$ python3 -q
>>> import numpy as np
>>> from numpy import linalg as LA
>>> np.set_printoptions(precision=1, suppress=True, linewidth=160)
>>> def rnd(a):
...     return np.round(a, 1) + 0
... 
>>> E = np.load("dump.npy")
>>> print(E)
[[ 1.  0.  0.  0.]
 [ 0.  0.  0. -1.]
 [ 0.  0.  1.  0.]
 [ 0.  1.  0.  0.]]
>>> rng = np.random.default_rng(864832)
>>> z = rng.permutation(4)
>>> z
array([1, 0, 3, 2])
>>> M2 = E[z][:, z]
>>> print(np.allclose(M2, E))
False
>>> T = np.stack([E, 3 * E, E[::-1]])
>>> LA.matrix_rank(T)
array([4, 4, 4])
>>> (T @ E.T).shape
(3, 4, 4)
>>> np.einsum("bij,cij->bc", T, T)
array([[ 4., 12.,  0.],
       [12., 36.,  0.],
       [ 0.,  0.,  4.]])
>>> T.shape
(3, 4, 4)
>>> rnd(LA.norm(T, axis=(1, 2)))
array([2., 6., 2.])
>>> T.sum(axis=0)
array([[ 4.,  1.,  0.,  0.],
       [ 0.,  0.,  1., -4.],
       [ 0.,  0.,  4., -1.],
       [ 1.,  4.,  0.,  0.]])
>>> LA.matrix_rank(T.reshape(3, -1))
np.int64(2)
>>> q = E.astype(float).copy()
>>> for j in range(4):
...     q[:, j] -= q[:, :j] @ (q[:, :j].T @ q[:, j])
...     q[:, j] /= LA.norm(q[:, j])
... 
>>> q
array([[ 1.,  0.,  0.,  0.],
       [ 0.,  0.,  0., -1.],
       [ 0.,  0.,  1.,  0.],
       [ 0.,  1.,  0.,  0.]])
>>> q.T @ E
array([[1., 0., 0., 0.],
       [0., 1., 0., 0.],
       [0., 0., 1., 0.],
       [0., 0., 0., 1.]])
>>> x0 = np.array([-2, 0, 2, 2])
>>> y = q @ x0
>>> y
array([-2., -2.,  2.,  0.])
>>> rnd(LA.solve(q, 2 * y))
array([-4.,  0.,  4.,  4.])
>>> rnd(LA.solve(q.T, q[0]))
array([1., 0., 0., 0.])
>>> x0 = np.array([0, 2, -3, -3])
>>> print(rnd(np.sort(np.abs(np.degrees(np.angle(LA.eigvals(E)))))))
[ 0.  0. 90. 90.]
>>> 4 - LA.matrix_rank(E - np.eye(4), tol=1e-8)
np.int64(2)
>>> rnd(np.abs(LA.eigvals(E)))
array([1., 1., 1., 1.])
>>> rnd(LA.det(E))
np.float64(1.0)
>>> rnd(LA.norm(x0)), rnd(LA.norm(E @ x0))
(np.float64(4.7), np.float64(4.7))
>>> print(E.T @ (E @ x0))
[ 0.  2. -3. -3.]
>>> data = np.loadtxt("m.csv", delimiter=",")
>>> data
array([[ 1. ,  1.8,  1.1],
       [-1. ,  2.5, -0.2],
       [-0.2,  1. ,  0. ],
       [ 1. , -0.8,  0.2],
       [-4. , -4. ,  4. ],
       [ 2. , -0.2, -0.1],
       [ 0.6,  0. , -0.8],
       [-0.3,  0.1, -1.1],
       [-0.2,  0.4, -1. ],
       [-1.6,  0.6,  1.1],
       [-1.7, -0.6,  0.1],
       [-2. ,  0.8, -0.7],
       [ 1.3,  1.3,  0. ],
       [ 0.4, -0.3,  0.3],
       [-0.7, -0.1,  0.6],
       [-1.8,  0.1,  1.7],
       [-0.9,  0.7,  1.1]])
>>> data[:, 3]
Traceback (most recent call last):
  File "<python-input-37>", line 1, in <module>
    data[:, 3]
    ~~~~^^^^^^
IndexError: index 3 is out of bounds for axis 1 with size 3
>>> data.shape
(17, 3)
>>> print(rnd(LA.svd(data, compute_uv=False)))
[8.  4.6 3.3]
>>> np.count_nonzero(data)
np.int64(48)
>>> LA.rank(data)
Traceback (most recent call last):
  File "<python-input-41>", line 1, in <module>
    LA.rank(data)
    ^^^^^^^
AttributeError: module 'numpy.linalg' has no attribute 'rank'
>>> t = np.radians(120)
>>> Rm = np.eye(3)
>>> Rm[0, 0] = Rm[1, 1] = np.cos(t)
>>> Rm[0, 1], Rm[1, 0] = -np.sin(t), np.sin(t)
>>> rnd(Rm)
array([[-0.5, -0.9,  0. ],
       [ 0.9, -0.5,  0. ],
       [ 0. ,  0. ,  1. ]])
>>> M2 = data @ Rm.T
>>> print(rnd(M2))
[[-2.1  0.   1.1]
 [-1.7 -2.1 -0.2]
 [-0.8 -0.7  0. ]
 [ 0.2  1.3  0.2]
 [ 5.5 -1.5  4. ]
 [-0.8  1.8 -0.1]
 [-0.3  0.5 -0.8]
 [ 0.1 -0.3 -1.1]
 [-0.2 -0.4 -1. ]
 [ 0.3 -1.7  1.1]
 [ 1.4 -1.2  0.1]
 [ 0.3 -2.1 -0.7]
 [-1.8  0.5  0. ]
 [ 0.1  0.5  0.3]
 [ 0.4 -0.6  0.6]
 [ 0.8 -1.6  1.7]
 [-0.2 -1.1  1.1]]
>>> rnd(np.abs(M2 - data).max(axis=0))
array([9.5, 4.6, 0. ])
>>> np.allclose(LA.norm(data, axis=1), LA.norm(M2, axis=1))
True
>>> X = np.array([[-0.1, -0.9, -1.0],
...     [1.2, -0.6, 0.0],
...     [1.4, 1.7, -1.4],
...     [0.2, 0.4, -0.9],
...     [-1.1, 1.2, 1.3],
...     [1.1, 0.1, 0.6],
...     [0.3, -2.4, -0.4],
...     [-1.6, 0.0, 1.6],
...     [1.4, 1.1, -1.5],
...     [1.2, -0.3, 0.0],
...     [-1.5, 1.0, 0.1],
...     [0.5, 0.6, -0.5],
...     [0.0, 1.5, -0.1],
...     [1.5, 1.1, -1.6],
...     [-0.5, -0.4, -0.9],
...     [0.4, 1.0, -1.3],
...     [-2.2, -0.3, 0.2],
...     [-0.5, -1.0, 0.6],
...     [-0.2, 0.2, 0.0],
...     [-0.2, 2.4, 0.4]])
>>> X[:, 0] = -3 * X[:, 1] + 0.3 * rng.normal(size=20)
>>> print(rnd(X))
[[ 2.7 -0.9 -1. ]
 [ 1.5 -0.6  0. ]
 [-5.9  1.7 -1.4]
 [-1.3  0.4 -0.9]
 [-3.3  1.2  1.3]
 [-0.5  0.1  0.6]
 [ 7.1 -2.4 -0.4]
 [-0.3  0.   1.6]
 [-3.4  1.1 -1.5]
 [ 0.6 -0.3  0. ]
 [-2.8  1.   0.1]
 [-2.   0.6 -0.5]
 [-4.6  1.5 -0.1]
 [-3.   1.1 -1.6]
 [ 1.  -0.4 -0.9]
 [-2.8  1.  -1.3]
 [ 0.8 -0.3  0.2]
 [ 3.3 -1.   0.6]
 [-0.3  0.2  0. ]
 [-7.   2.4  0.4]]
>>> left, sigma = LA.svd(X)
Traceback (most recent call last):
  File "<python-input-54>", line 1, in <module>
    left, sigma = LA.svd(X)
    ^^^^^^^^^^^
ValueError: too many values to unpack (expected 2)
>>> left, sigma, VT = LA.svd(X, full_matrices=False)
>>> print(rnd(left.T @ X @ VT.T))
[[16.   0.   0. ]
 [ 0.   4.   0. ]
 [ 0.   0.   0.4]]
>>> rnd(np.cumsum(sigma ** 2) / np.sum(sigma ** 2))
array([0.9, 1. , 1. ])
>>> rnd(left.T @ left)
array([[1., 0., 0.],
       [0., 1., 0.],
       [0., 0., 1.]])
>>> rnd(np.abs(VT[0]))
array([0.9, 0.3, 0.1])
>>> M2 = X / LA.norm(X, axis=1)
Traceback (most recent call last):
  File "<python-input-60>", line 1, in <module>
    M2 = X / LA.norm(X, axis=1)
         ~~^~~~~~~~~~~~~~~~~~~~
ValueError: operands could not be broadcast together with shapes (20,3) (20,) 
>>> M2 = X / LA.norm(X, axis=1, keepdims=True)
>>> cov = M2 @ M2.T
>>> print((cov - 2 * np.eye(20)).round(6).argmax(axis=1))
[ 6  6 11 13 19  4  1  5 15  1 19  2 10 15  0  8 17 16 10 10]
>>> rnd(LA.norm(M2, axis=1))
array([1., 1., 1., 1., 1., 1., 1., 1., 1., 1., 1., 1., 1., 1., 1., 1., 1., 1., 1., 1.])
>>> def softmax(z):
...     e = np.exp(z - z.max(axis=-1, keepdims=True))
...     return e / e.sum(axis=-1, keepdims=True)
... 
>>> rnd(softmax(X[3] + 5))
array([0.1, 0.7, 0.2])
>>> print(rnd(softmax(X[3])))
[0.1 0.7 0.2]
>>> att = X @ X.T / np.sqrt(3)
>>> rnd(softmax(att)[3] @ X)
array([-5.7,  1.8, -0.5])
>>> softmax(att).round(6).argmax(axis=1)
array([ 6,  6, 19, 19, 19, 19,  6,  4, 19,  6, 19, 19, 19, 19,  6, 19,  6,  6, 19, 19])
>>> feats = np.load("x.npy")
>>> print(feats)
[[ 0.5  1.2  0.3]
 [ 0.2 -1.9  0.7]
 [ 0.9  2.7  0. ]
 [-0.8 -1.5 -0.1]
 [-0.3 -1.4  0.2]
 [-0.3 -0.4 -0.1]
 [ 1.2  3.3 -0.5]
 [ 0.6  1.1  0. ]
 [-1.3 -3.8 -0.1]
 [ 2.3  4.8  0. ]
 [ 0.9  3.5 -0.1]
 [ 0.2  0.5 -0.2]
 [ 0.7  2.8 -0.3]
 [-0.9 -2.7  0.4]
 [-0.3  0.9  0.4]
 [ 0.7  1.8  0. ]
 [ 0.  -0.2 -0.1]
 [-0.4 -1.6 -0.2]
 [ 0.4  2.4  0.1]]
>>> np.count_nonzero(feats)
np.int64(52)
>>> print(np.unravel_index(np.abs(feats).argmax(), feats.shape))
(np.int64(9), np.int64(1))
>>> print(rnd(LA.svd(feats, compute_uv=False)))
[10.9  1.4  1. ]
>>> print(rnd(np.diff(feats, axis=0)))
[[-0.3 -3.1  0.4]
 [ 0.7  4.6 -0.7]
 [-1.7 -4.2 -0.1]
 [ 0.5  0.1  0.3]
 [ 0.   1.  -0.3]
 [ 1.5  3.7 -0.4]
 [-0.6 -2.2  0.5]
 [-1.9 -4.9 -0.1]
 [ 3.6  8.6  0.1]
 [-1.4 -1.3 -0.1]
 [-0.7 -3.  -0.1]
 [ 0.5  2.3 -0.1]
 [-1.6 -5.5  0.7]
 [ 0.6  3.6  0. ]
 [ 1.   0.9 -0.4]
 [-0.7 -2.  -0.1]
 [-0.4 -1.4 -0.1]
 [ 0.8  4.   0.3]]
>>> rnd(feats.sum(axis=0))
array([ 4.3, 11.5,  0.4])
>>> rnd(feats.mean(axis=0))
array([0.2, 0.6, 0. ])
>>> rnd(LA.norm(feats))
np.float64(11.0)
>>> np.zeros(19, 3)
Traceback (most recent call last):
  File "<python-input-80>", line 1, in <module>
    np.zeros(19, 3)
    ~~~~~~~~^^^^^^^
TypeError: Cannot interpret '3' as a data type
>>> feats[:, 3]
Traceback (most recent call last):
  File "<python-input-81>", line 1, in <module>
    feats[:, 3]
    ~~~~~^^^^^^
IndexError: index 3 is out of bounds for axis 1 with size 3
>>> rnd(feats.sum(axis=1))
array([ 2. , -1. ,  3.6, -2.4, -1.5, -0.8,  4. ,  1.7, -5.2,  7.1,  4.3,  0.5,  3.2, -3.2,  1. ,  2.5, -0.3, -2.2,  2.9])
>>> LA.matrix_rank(feats)
np.int64(3)
>>> feats[19]
Traceback (most recent call last):
  File "<python-input-84>", line 1, in <module>
    feats[19]
    ~~~~~^^^^
IndexError: index 19 is out of bounds for axis 0 with size 19
>>> LA.rank(feats)
Traceback (most recent call last):
  File "<python-input-85>", line 1, in <module>
    LA.rank(feats)
    ^^^^^^^
AttributeError: module 'numpy.linalg' has no attribute 'rank'
>>> F = np.load("block12.npy")
>>> print(F)
[[ 0  1  0 -1]
 [-1 -1  1  1]
 [-1  2 -1  1]
 [-2  2  2 -2]]
>>> # null space of dimension 1
>>> x0 = np.array([-2, -2, 1, -1])
>>> print((F * x0).sum(axis=1))
[-1  4 -4  4]
>>> print(F * x0)
[[ 0 -2  0  1]
 [ 2  2  1 -1]
 [ 2 -4 -1 -1]
 [ 4 -4  2  2]]
>>> F @ np.ones(4)
array([0., 0., 1., 0.])
>>> np.sign((F @ x0).round(6))
array([-1,  1, -1,  1])
>>> F @ (2 * x0)
array([-2,  8, -8,  8])
>>> left, sigma, VT = LA.svd(F)
>>> rnd(sigma)
array([4.2, 2.6, 2.1, 0. ])
>>> M2 = left[:, :3] @ np.diag(sigma[:3]) @ VT[:3]
>>> print(LA.matrix_rank(F, rtol=0.05))
3
>>> LA.matrix_rank(M2)
np.int64(3)
>>> rnd(np.abs(F - M2).max())
np.float64(0.0)
>>> rnd(M2)
array([[ 0.,  1.,  0., -1.],
       [-1., -1.,  1.,  1.],
       [-1.,  2., -1.,  1.],
       [-2.,  2.,  2., -2.]])
>>> rnd(LA.norm(F - M2) / LA.norm(F))
np.float64(0.0)
>>> rnd(np.trace(LA.pinv(F) @ F))
np.float64(3.0)
>>> rnd(F @ LA.pinv(F) @ F)
array([[ 0.,  1.,  0., -1.],
       [-1., -1.,  1.,  1.],
       [-1.,  2., -1.,  1.],
       [-2.,  2.,  2., -2.]])
>>> print(np.allclose(F[:-1].T @ LA.lstsq(F[:-1].T, F[-1])[0], F[-1]))
True
>>> np.abs(np.diag(LA.qr(F)[1])) > 1e-9
array([ True,  True,  True, False])
>>> M2 = F / LA.norm(F, axis=1, keepdims=True)
>>> cov = M2 @ M2.T
>>> np.argwhere(np.triu(np.abs(cov) > 0.95, 1))
array([], shape=(0, 2), dtype=int64)
>>> rnd(LA.norm(M2, axis=1))
array([1., 1., 1., 1.])
>>> (cov - 2 * np.eye(4)).round(6).argmax(axis=1)
array([3, 3, 0, 0])
>>> (np.abs(cov) > 0.9).astype(int)
array([[1, 0, 0, 0],
       [0, 1, 0, 0],
       [0, 0, 1, 0],
       [0, 0, 0, 1]])
>>> r0 = np.array([-1, -1])
>>> M = r0[np.abs(np.subtract.outer(np.arange(2), np.arange(2)))]
>>> M
array([[-1, -1],
       [-1, -1]])
>>> [round(float(x), 1) for x in LA.svd(M, compute_uv=False)[:3]]
[2.0, 0.0]
>>> print(rnd(LA.norm(M, 2) / LA.norm(M)))
1.0
>>> LA.cond(M) > 100
np.True_
>>> np.argsort(-LA.norm(M, axis=0).round(6), kind="stable")[:3]
array([0, 1])
>>> ev, V = LA.eigh(M)
>>> (ev > 1e-8).sum(), (ev < -1e-8).sum()
(np.int64(0), np.int64(1))
>>> print(rnd(V.T @ V))
[[1. 0.]
 [0. 1.]]
>>> ev
array([-2.,  0.])
>>> w1 = np.array([[-1, 2], [-2, -2]])
>>> coef = np.array([-5, 3])
>>> H = np.maximum(M @ w1 + coef, 0)
>>> (H > 0).mean(axis=0)
array([0., 1.])
>>> cent = np.array([[-1, 1, 1], [-2, 2, 0]])
>>> (H @ cent).round(6).argmax(axis=1)
array([1, 1])
>>> M2 = M / LA.norm(M, axis=1, keepdims=True)
>>> cov = M2 @ M2.T
>>> print((cov - 2 * np.eye(2)).round(6).argmax(axis=1))
[1 0]
>>> (np.abs(cov) > 0.9).astype(int)
array([[1, 1],
       [1, 1]])
>>> rnd(np.degrees(np.arccos(np.clip(cov[1, 0], -1, 1))))
np.float64(0.0)
>>> rnd(cov)
array([[1., 1.],
       [1., 1.]])
>>> rnd(LA.norm(M2, axis=1))
array([1., 1.])
>>> rnd(np.trace(LA.pinv(M) @ M))
np.float64(1.0)
>>> try:
...     LA.inv(M)
... except LA.LinAlgError as e:
...     print(e)
... 
Singular matrix
>>> LA.lstsq(M[:-1].T, M[-1])[2]
np.int32(1)
>>> J = np.load("layer17.npy")
>>> J
array([[ 12.4,   8.4,  -1.6],
       [-14.8,  11. ,   5.1],
       [-10.6,   3.4, -19.5],
       [-25.7,   1.5, -11.6],
       [ -6.5,  -3.9, -25.8],
       [ 15. ,   7. ,   9.9],
       [-13. ,  18.6,   7.7],
       [-15.2,  20.3,  22.6],
       [ 23.5,   2.8,   3.2],
       [-11.9,  -6.9,  -1.7],
       [ 10.7,  15.4,  -7.5]])
>>> cent = J[[10, 1]].astype(float)
>>> for _ in range(6):
...     z = LA.norm(J[:, None] - cent, axis=-1).argmin(axis=1)
...     cent = np.array([J[z == j].mean(axis=0) for j in range(2)])
... 
>>> z
array([0, 1, 1, 1, 0, 0, 1, 1, 0, 1, 0])
>>> rnd(cent[1] - cent[0])
array([-26.2,   2. ,   4.8])
>>> np.bincount(z)
array([5, 6])
>>> m1 = np.load("a.npy")
>>> m1
array([[ 0.,  0.,  0.,  2.],
       [ 0.,  0.,  0., -3.],
       [ 0.,  0.,  0., -3.],
       [ 2., -3., -3.,  0.]])
>>> hat = data @ LA.solve(data.T @ data, data.T)
>>> LA.matrix_rank(np.eye(17) - hat)
np.int64(14)
